% ipython --no-banner

In [1]: import numpy as np

In [2]: np.set_printoptions(suppress=True, linewidth=120)

In [3]: E = np.load("test9.npy")

In [4]: E
Out[4]: 
array([[  0.06,  -4.18, -10.18],
       [ -0.16,  10.4 ,  25.08],
       [ -0.36,  -1.83,  -5.34],
       [  0.26,   3.78,   9.99]])

In [5]: hat = E @ np.linalg.solve(E.T @ E, E.T)

In [6]: np.round((np.eye(4) - hat) @ E, 2) + 0
Out[6]: 
array([[0., 0., 0.],
       [0., 0., 0.],
       [0., 0., 0.],
       [0., 0., 0.]])

In [7]: hat.round(2)
Out[7]: 
array([[ 0.51, -0.11, -0.31, -0.38],
       [-0.11,  0.97, -0.07, -0.09],
       [-0.31, -0.07,  0.81, -0.24],
       [-0.38, -0.09, -0.24,  0.7 ]])

In [8]: np.allclose(hat @ hat, hat)
Out[8]: True

In [9]: mat = np.load("w.npy")

In [10]: mat
Out[10]: 
array([[ 3,  2,  2,  0],
       [ 0,  0,  1,  1],
       [ 3,  2,  0, -2]])

In [11]: # rank 2

In [12]: cov = mat.T @ mat

In [13]: np.allclose(cov, cov.T)
Out[13]: True

In [14]: (mat @ mat.T).shape
Out[14]: (3, 3)

In [15]: np.linalg.matrix_rank(cov)
Out[15]: np.int64(2)

In [16]: cov
Out[16]: 
array([[18, 12,  6, -6],
       [12,  8,  4, -4],
       [ 6,  4,  5,  1],
       [-6, -4,  1,  5]])

In [17]: left, sigma, Vt = np.linalg.svd(mat, full_matrices=False)

In [18]: np.round(left.T @ mat @ Vt.T, 2) + 0
Out[18]: 
array([[5.48, 0.  , 0.  ],
       [0.  , 2.45, 0.  ],
       [0.  , 0.  , 0.  ]])

In [19]: np.round(left.T @ left, 2) + 0
Out[19]: 
array([[1., 0., 0.],
       [0., 1., 0.],
       [0., 0., 1.]])

In [20]: left.shape, sigma.shape, Vt.shape
Out[20]: ((3, 3), (3,), (3, 4))
